$ ipython --no-banner

In [1]: import numpy as np

In [2]: from numpy import linalg as LA

In [3]: np.set_printoptions(precision=1, suppress=True, linewidth=140, sign=" ")

In [4]: X = np.loadtxt("m.csv", delimiter=",")

In [5]: X
Out[5]: 
array([[ 2., -2.,  0.,  0.,  3.,  0.,  0.,  2.,  1., -3.,  2.,  2.],
       [-1.,  2.,  2., -1., -2.,  3., -1.,  1.,  1.,  3., -2., -3.],
       [-1., -2., -3.,  3.,  0.,  2.,  0., -1.,  1., -1.,  3., -2.],
       [ 1., -3.,  0.,  3.,  2.,  2., -1.,  1.,  1.,  3.,  0.,  3.],
       [ 1., -2., -3.,  3., -3.,  1.,  2.,  2., -2.,  3.,  0., -1.],
       [-2., -3.,  3., -3.,  0.,  3., -2., -1., -1.,  1., -2., -3.],
       [-1.,  0., -1.,  3., -1., -2.,  0., -3.,  3.,  2.,  0.,  1.],
       [-3.,  3.,  2.,  3., -2.,  1., -3.,  2., -1.,  1.,  1.,  3.]])

In [6]: Y = X / LA.norm(X, axis=1)
Traceback (most recent call last):
  Cell In[6], line 1
    Y = X / LA.norm(X, axis=1)
ValueError: operands could not be broadcast together with shapes (8,12) (8,) 


In [7]: Y = X / LA.norm(X, axis=1, keepdims=True)

In [8]: C2 = Y @ Y.T

In [9]: print(C2[6])
[-0.3 -0.1  0.3  0.3  0.1 -0.4  1.   0.1]

In [10]: (np.abs(C2) > 0.9).astype(int)
Out[10]: 
array([[ 1,  0,  0,  0,  0,  0,  0,  0],
       [ 0,  1,  0,  0,  0,  0,  0,  0],
       [ 0,  0,  1,  0,  0,  0,  0,  0],
       [ 0,  0,  0,  1,  0,  0,  0,  0],
       [ 0,  0,  0,  0,  1,  0,  0,  0],
       [ 0,  0,  0,  0,  0,  1,  0,  0],
       [ 0,  0,  0,  0,  0,  0,  1,  0],
       [ 0,  0,  0,  0,  0,  0,  0,  1]])

In [11]: np.argwhere(np.triu(np.abs(C2) > 0.95, 1))
Out[11]: array([], shape=(0, 2), dtype=int64)

In [12]: w1 = np.array([[1, 1, 0, 1, 3],
    ...:     [1, 0, 2, 3, 2],
    ...:     [2, 2, 0, 0, 1],
    ...:     [1, 0, 0, 1, 3],
    ...:     [2, 2, 3, 1, 2],
    ...:     [0, 0, 3, 0, 0],
    ...:     [1, 3, 3, 0, 0],
    ...:     [0, 3, 0, 2, 0],
    ...:     [3, 0, 1, 3, 3],
    ...:     [2, 3, 0, 2, 3],
    ...:     [1, 2, 0, 0, 1],
    ...:     [0, 3, 0, 0, 0]])

In [13]: beta = np.array([1, 4, 2, 3, 4])

In [14]: hid = np.maximum(X @ w1 + beta, 0)

In [15]: (hid > 0).mean(axis=0)
Out[15]: array([ 0.6,  0.5,  0.5,  0.8,  0.9])

In [16]: hid
Out[16]: 
array([[  6.,  19.,   8.,   3.,   8.],
       [  7.,   0.,   7.,  16.,  10.],
       [  0.,   0.,   5.,   0.,   6.],
       [ 14.,  27.,   6.,  11.,  26.],
       [  0.,  11.,   0.,   2.,   6.],
       [  0.,   0.,   0.,   0.,   0.],
       [ 12.,   0.,   0.,  11.,  22.],
       [  1.,  12.,   0.,  13.,   9.]])

In [17]: LA.matrix_rank(hid)
Out[17]: np.int64(5)

In [18]: basis = np.array([[-2, -3, -3], [-3, -2, -1], [3, 1, -2], [0, 1, 2], [1, -3, -3]])

In [19]: (hid @ basis).round(6).argmax(axis=1)
Out[19]: array([ 0,  0,  0,  0,  2,  0,  0,  2])

In [20]: print(hid @ basis)
[[ -37.  -69.  -71.]
 [  17.  -28.  -33.]
 [  21.  -13.  -28.]
 [ -65. -157. -137.]
 [ -27.  -38.  -25.]
 [   0.    0.    0.]
 [  -2.  -91.  -80.]
 [ -29.  -41.  -16.]]

In [21]: u = np.array([-1, 2, 0])

In [22]: print(np.cross(X[6, :3], X[2, :3]))
[-2. -2.  2.]

In [23]: data = np.load("a.npy")

In [24]: data
Out[24]: 
array([[ 2,  0,  2,  0,  2,  2,  2],
       [ 0,  2,  0,  2,  0,  2,  2],
       [ 2,  0,  2,  0,  2,  0,  2],
       [ 0,  2,  0,  2,  0,  2,  0],
       [ 2,  0,  2,  0,  2,  0,  2],
       [ 2,  2,  0,  2,  0,  2,  0],
       [ 2,  2,  2,  0,  2,  0,  2]])

In [25]: np.round(data @ LA.pinv(data) @ data, 1) + 0
Out[25]: 
array([[ 2.,  0.,  2.,  0.,  2.,  2.,  2.],
       [ 0.,  2.,  0.,  2.,  0.,  2.,  2.],
       [ 2.,  0.,  2.,  0.,  2.,  0.,  2.],
       [ 0.,  2.,  0.,  2.,  0.,  2.,  0.],
       [ 2.,  0.,  2.,  0.,  2.,  0.,  2.],
       [ 2.,  2.,  0.,  2.,  0.,  2.,  0.],
       [ 2.,  2.,  2.,  0.,  2.,  0.,  2.]])

In [26]: np.unique(data.round(6), axis=0).shape
Out[26]: (6, 7)

In [27]: LA.lstsq(data[:-1].T, data[-1])[2]
Out[27]: np.int32(5)

In [28]: evals, V = LA.eigh(data)

In [29]: np.round(LA.svd(data, compute_uv=False), 1) + 0
Out[29]: array([ 8.6,  5.7,  2. ,  2. ,  1. ,  0.7,  0. ])

In [30]: round(float(evals.sum()), 1), np.trace(data)
Out[30]: (14.0, np.int64(14))

In [31]: np.abs(V[:, -1]).round(6).argmax()
Out[31]: np.int64(0)

In [32]: np.round(LA.eigvalsh(data @ data), 1) + 0
Out[32]: array([  0. ,   0.5,   0.9,   4. ,   4. ,  32.2,  74.4])

In [33]: (evals > 1e-8).sum(), (evals < -1e-8).sum()
Out[33]: (np.int64(4), np.int64(2))

In [34]: print(evals.round(1) + 0)
[-2.  -1.   0.   0.7  2.   5.7  8.6]

In [35]: np.round(V.T @ data @ V, 1) + 0
Out[35]: 
array([[-2. ,  0. ,  0. ,  0. ,  0. ,  0. ,  0. ],
       [ 0. , -1. ,  0. ,  0. ,  0. ,  0. ,  0. ],
       [ 0. ,  0. ,  0. ,  0. ,  0. ,  0. ,  0. ],
       [ 0. ,  0. ,  0. ,  0.7,  0. ,  0. ,  0. ],
       [ 0. ,  0. ,  0. ,  0. ,  2. ,  0. ,  0. ],
       [ 0. ,  0. ,  0. ,  0. ,  0. ,  5.7,  0. ],
       [ 0. ,  0. ,  0. ,  0. ,  0. ,  0. ,  8.6]])

In [36]: print(np.round(V @ np.diag(evals) @ V.T, 1) + 0)
[[ 2.  0.  2.  0.  2.  2.  2.]
 [ 0.  2.  0.  2.  0.  2.  2.]
 [ 2.  0.  2.  0.  2.  0.  2.]
 [ 0.  2.  0.  2.  0.  2.  0.]
 [ 2.  0.  2.  0.  2.  0.  2.]
 [ 2.  2.  0.  2.  0.  2.  0.]
 [ 2.  2.  2.  0.  2.  0.  2.]]

In [37]: Y = data[0, 0] * data[1:] - np.outer(data[1:, 0], data[0])

In [38]: Y
Out[38]: 
array([[ 0,  4,  0,  4,  0,  4,  4],
       [ 0,  0,  0,  0,  0, -4,  0],
       [ 0,  4,  0,  4,  0,  4,  0],
       [ 0,  0,  0,  0,  0, -4,  0],
       [ 0,  4, -4,  4, -4,  0, -4],
       [ 0,  4,  0,  0,  0, -4,  0]])

In [39]: data[:, 0] / data[0, 0]
Out[39]: array([ 1.,  0.,  1.,  0.,  1.,  1.,  1.])

In [40]: LA.matrix_rank(data, rtol=0.1)
Out[40]: np.int64(5)

In [41]: np.round(LA.norm(data, 2) / LA.norm(data), 1)
Out[41]: np.float64(0.8)

In [42]: left, sv, Vh = LA.svd(data)

In [43]: print(np.argmax(sv[:-1] / (sv[1:] + 1e-6)) + 1)
6

In [44]: Y = left[:, :6] @ np.diag(sv[:6]) @ Vh[:6]

In [45]: round(LA.norm(data - Y, 2), 1), np.round(sv[6], 1)
Out[45]: (np.float64(0.0), np.float64(0.0))

In [46]: round(LA.norm(data - Y) / LA.norm(data), 1)
Out[46]: np.float64(0.0)

In [47]: LA.matrix_rank(data, rtol=0.05)
Out[47]: np.int64(6)

In [48]: arr = np.load("w.npy")

In [49]: arr.round(1) + 0
Out[49]: 
array([[ 0.1,  0.1,  0.1,  0.1,  0. ,  0.1,  0.1],
       [ 0.1,  0.1,  0.1,  0.1,  0. ,  0.1,  0.1],
       [ 0.1,  0.1,  0.2,  0.2,  0. ,  0.1,  0.2],
       [ 0.1,  0.1,  0.2,  0.2,  0. ,  0.1,  0.2],
       [ 0. ,  0. ,  0. ,  0. ,  0. ,  0. ,  0. ],
       [ 0.1,  0.1,  0.1,  0.1,  0. ,  0.1,  0.1],
       [ 0.1,  0.1,  0.2,  0.2,  0. ,  0.1,  0.2]])

In [50]: rng = np.random.default_rng(838906)

In [51]: z = rng.permutation(7)

In [52]: print(z)
[ 0  4  1  5  3  6  2]

In [53]: Y = arr[z][:, z]

In [54]: np.round(np.diag(Y), 1) + 0
Out[54]: array([ 0.1,  0. ,  0.1,  0.1,  0.2,  0.2,  0.2])

In [55]: np.trace(Y)
Out[55]: np.float64(1.0)

In [56]: np.allclose(Y, arr)
Out[56]: False

In [57]: np.argsort(-LA.norm(arr, axis=0).round(6), kind="stable")[:3]
Out[57]: array([ 2,  3,  6])

In [58]: [round(float(x), 1) for x in LA.svd(arr, compute_uv=False)[:3]]
Out[58]: [1.0, 0.0, 0.0]

In [59]: np.round(LA.norm(arr, 2) / LA.norm(arr), 1)
Out[59]: np.float64(1.0)

In [60]: LA.matrix_rank(arr, rtol=0.1)
Out[60]: np.int64(1)

In [61]: x = np.array([0, 4, 1, 5, 1, -1, 7])

In [62]: np.trace(arr)
Out[62]: np.float64(1.0)

In [63]: arr @ x
Out[63]: array([ 2.1,  2.1,  3.5,  3.5, -0.7,  2.1,  3.5])

In [64]: print(LA.eigvalsh(2 * arr - np.eye(7)))
[-1. -1. -1. -1. -1. -1.  1.]

In [65]: print(arr @ arr @ x)
[ 2.1  2.1  3.5  3.5 -0.7  2.1  3.5]

In [66]: evals, V = LA.eigvalsh(arr)
Traceback (most recent call last):
  Cell In[66], line 1
    evals, V = LA.eigvalsh(arr)
ValueError: too many values to unpack (expected 2)


In [67]: evals, V = LA.eigh(arr)

In [68]: np.round(evals.sum(), 1), np.trace(arr)
Out[68]: (np.float64(1.0), np.float64(1.0))

In [69]: print(np.unique(evals.round(6) + 0, return_counts=True)[1])
[ 6  1]

In [70]: (evals > 1e-8).sum(), (evals < -1e-8).sum()
Out[70]: (np.int64(1), np.int64(0))

In [71]: Y = arr / np.sqrt((arr ** 2).mean(axis=1, keepdims=True))

In [72]: Y[2]
Out[72]: array([ 0.8,  0.8,  1.3,  1.3, -0.3,  0.8,  1.3])

In [73]: LA.norm(Y, axis=1)
Out[73]: array([ 2.6,  2.6,  2.6,  2.6,  2.6,  2.6,  2.6])

In [74]: LA.matrix_rank(Y) == LA.matrix_rank(arr)
Out[74]: np.True_

In [75]: LA.matrix_rank(arr - arr.mean(axis=1, keepdims=True))
Out[75]: np.int64(1)

In [76]: W0 = np.load("arr.npy")

In [77]: W0
Out[77]: 
array([[-3, -1,  0,  0,  0,  0],
       [ 3, -3,  0,  0,  0,  0],
       [-3,  1,  0,  0,  0,  0],
       [ 0,  0, -3, -1,  0,  0],
       [ 0,  0,  3, -3,  0,  0],
       [ 0,  0, -3,  1,  0,  0],
       [ 0,  0,  0,  0, -3, -1],
       [ 0,  0,  0,  0,  3, -3],
       [ 0,  0,  0,  0, -3,  1]])

In [78]: x = np.array([8, 2, 8, 4, 4, 6])

In [79]: print(np.einsum("ij,j->i", W0, x))
[-26  18 -22 -28  12 -20 -18  -6  -6]

In [80]: W0 @ np.eye(6)[2]
Out[80]: array([ 0.,  0.,  0., -3.,  3., -3.,  0.,  0.,  0.])

In [81]: np.sign((W0 @ x).round(6))
Out[81]: array([-1,  1, -1, -1,  1, -1, -1, -1, -1])

In [82]: W0 @ np.ones(6)
Out[82]: array([-4.,  0., -2., -4.,  0., -2., -4.,  0., -2.])

In [83]: x @ W0
Traceback (most recent call last):
  Cell In[83], line 1
    x @ W0
ValueError: matmul: Input operand 1 has a mismatch in its core dimension 0, with gufunc signature (n?,k),(k,m?)->(n?,m?) (size 9 is different from 6)


In [84]: (W0 * x).sum(axis=1)
Out[84]: array([-26,  18, -22, -28,  12, -20, -18,  -6,  -6])

In [85]: hat = W0 @ LA.solve(W0.T @ W0, W0.T)

In [86]: hat @ W0[:, 3]
Out[86]: array([ 0.,  0.,  0., -1., -3.,  1.,  0.,  0.,  0.])

In [87]: hat
Out[87]: 
array([[ 0.8,  0.2,  0.3,  0. ,  0. ,  0. ,  0. ,  0. ,  0. ],
       [ 0.2,  0.8, -0.3,  0. ,  0. ,  0. ,  0. ,  0. ,  0. ],
       [ 0.3, -0.3,  0.3,  0. ,  0. ,  0. ,  0. ,  0. ,  0. ],
       [ 0. ,  0. ,  0. ,  0.8,  0.2,  0.3,  0. ,  0. ,  0. ],
       [ 0. ,  0. ,  0. ,  0.2,  0.8, -0.3,  0. ,  0. ,  0. ],
       [ 0. ,  0. ,  0. ,  0.3, -0.3,  0.3,  0. ,  0. ,  0. ],
       [ 0. ,  0. ,  0. ,  0. ,  0. ,  0. ,  0.8,  0.2,  0.3],
       [ 0. ,  0. ,  0. ,  0. ,  0. ,  0. ,  0.2,  0.8, -0.3],
       [ 0. ,  0. ,  0. ,  0. ,  0. ,  0. ,  0.3, -0.3,  0.3]])

In [88]: print(LA.matrix_rank(np.eye(9) - hat))
3

In [89]: x = np.array([-1, 2, 0, -2, 2, 0])

In [90]: y = W0 @ x

In [91]: beta, lr = np.zeros(6), 1 / LA.norm(W0, 2) ** 2

In [92]: for i in range(20):
    ...:     beta -= lr * W0.T @ (W0 @ beta - y)
    ...:     if i % 5 == 0: print(i, round(LA.norm(W0 @ beta - y), 1))
    ...: 
0 5.0
5 1.4
10 0.4
15 0.1

In [93]: beta.round(1) + 0
Out[93]: array([-1.,  2.,  0., -2.,  2.,  0.])

In [94]: round(float(LA.cond(W0)), 1)
Out[94]: 2.1

In [95]: F = np.load("data.npy")

In [96]: F
Out[96]: 
array([[ 1. ,  0.7,  0.5,  0.3,  0.2,  0.2,  0.1,  0.1,  0.1,  0. ,  0. ],
       [ 0.7,  1. ,  0.7,  0.5,  0.3,  0.2,  0.2,  0.1,  0.1,  0.1,  0. ],
       [ 0.5,  0.7,  1. ,  0.7,  0.5,  0.3,  0.2,  0.2,  0.1,  0.1,  0.1],
       [ 0.3,  0.5,  0.7,  1. ,  0.7,  0.5,  0.3,  0.2,  0.2,  0.1,  0.1],
       [ 0.2,  0.3,  0.5,  0.7,  1. ,  0.7,  0.5,  0.3,  0.2,  0.2,  0.1],
       [ 0.2,  0.2,  0.3,  0.5,  0.7,  1. ,  0.7,  0.5,  0.3,  0.2,  0.2],
       [ 0.1,  0.2,  0.2,  0.3,  0.5,  0.7,  1. ,  0.7,  0.5,  0.3,  0.2],
       [ 0.1,  0.1,  0.2,  0.2,  0.3,  0.5,  0.7,  1. ,  0.7,  0.5,  0.3],
       [ 0.1,  0.1,  0.1,  0.2,  0.2,  0.3,  0.5,  0.7,  1. ,  0.7,  0.5],
       [ 0. ,  0.1,  0.1,  0.1,  0.2,  0.2,  0.3,  0.5,  0.7,  1. ,  0.7],
       [ 0. ,  0. ,  0.1,  0.1,  0.1,  0.2,  0.2,  0.3,  0.5,  0.7,  1. ]])

In [97]: # symmetric

In [98]: x = np.ones(11)

In [99]: for _ in range(3):
    ...:     x = F @ x
    ...:     x /= LA.norm(x)
    ...:     print(round(x @ F @ x, 1))
    ...: 
4.3
4.3
4.3

In [100]: x
Out[100]: array([ 0.2,  0.3,  0.3,  0.3,  0.3,  0.4,  0.3,  0.3,  0.3,  0.3,  0.2])

In [101]: evals, V = LA.eigh(F)

In [102]: x = np.array([1, 1, 1, 1, 2, 1, 2, 2, 0, 0, 1])

In [103]: np.round(V * np.maximum(evals, 0) @ V.T, 1) + 0
Out[103]: 
array([[ 1. ,  0.7,  0.5,  0.3,  0.2,  0.2,  0.1,  0.1,  0.1,  0. ,  0. ],
       [ 0.7,  1. ,  0.7,  0.5,  0.3,  0.2,  0.2,  0.1,  0.1,  0.1,  0. ],
       [ 0.5,  0.7,  1. ,  0.7,  0.5,  0.3,  0.2,  0.2,  0.1,  0.1,  0.1],
       [ 0.3,  0.5,  0.7,  1. ,  0.7,  0.5,  0.3,  0.2,  0.2,  0.1,  0.1],
       [ 0.2,  0.3,  0.5,  0.7,  1. ,  0.7,  0.5,  0.3,  0.2,  0.2,  0.1],
       [ 0.2,  0.2,  0.3,  0.5,  0.7,  1. ,  0.7,  0.5,  0.3,  0.2,  0.2],
       [ 0.1,  0.2,  0.2,  0.3,  0.5,  0.7,  1. ,  0.7,  0.5,  0.3,  0.2],
       [ 0.1,  0.1,  0.2,  0.2,  0.3,  0.5,  0.7,  1. ,  0.7,  0.5,  0.3],
       [ 0.1,  0.1,  0.1,  0.2,  0.2,  0.3,  0.5,  0.7,  1. ,  0.7,  0.5],
       [ 0. ,  0.1,  0.1,  0.1,  0.2,  0.2,  0.3,  0.5,  0.7,  1. ,  0.7],
       [ 0. ,  0. ,  0.1,  0.1,  0.1,  0.2,  0.2,  0.3,  0.5,  0.7,  1. ]])

In [104]: (np.sign(V[:, -1].round(6)) == np.sign(V[0, -1].round(6))).astype(int)
Out[104]: array([ 1,  1,  1,  1,  1,  1,  1,  1,  1,  1,  1])

In [105]: print(LA.eigvalsh(F[1:, 1:]))
[ 0.1  0.2  0.2  0.3  0.3  0.5  0.8  1.3  2.2  4.2]

In [106]: round(float(x @ F @ x / (x @ x)), 1), round(float(evals[0]), 1), round(float(evals[-1]), 1)
Out[106]: (3.5, 0.1, 4.3)

In [107]: np.abs(F).sum(axis=1).max(), round(np.abs(evals).max(), 1)
Out[107]: (np.float64(4.8), np.float64(4.3))

In [108]: print(np.round(V * np.abs(evals) @ V.T, 1) + 0)
[[ 1.   0.7  0.5  0.3  0.2  0.2  0.1  0.1  0.1  0.   0. ]
 [ 0.7  1.   0.7  0.5  0.3  0.2  0.2  0.1  0.1  0.1  0. ]
 [ 0.5  0.7  1.   0.7  0.5  0.3  0.2  0.2  0.1  0.1  0.1]
 [ 0.3  0.5  0.7  1.   0.7  0.5  0.3  0.2  0.2  0.1  0.1]
 [ 0.2  0.3  0.5  0.7  1.   0.7  0.5  0.3  0.2  0.2  0.1]
 [ 0.2  0.2  0.3  0.5  0.7  1.   0.7  0.5  0.3  0.2  0.2]
 [ 0.1  0.2  0.2  0.3  0.5  0.7  1.   0.7  0.5  0.3  0.2]
 [ 0.1  0.1  0.2  0.2  0.3  0.5  0.7  1.   0.7  0.5  0.3]
 [ 0.1  0.1  0.1  0.2  0.2  0.3  0.5  0.7  1.   0.7  0.5]
 [ 0.   0.1  0.1  0.1  0.2  0.2  0.3  0.5  0.7  1.   0.7]
 [ 0.   0.   0.1  0.1  0.1  0.2  0.2  0.3  0.5  0.7  1. ]]
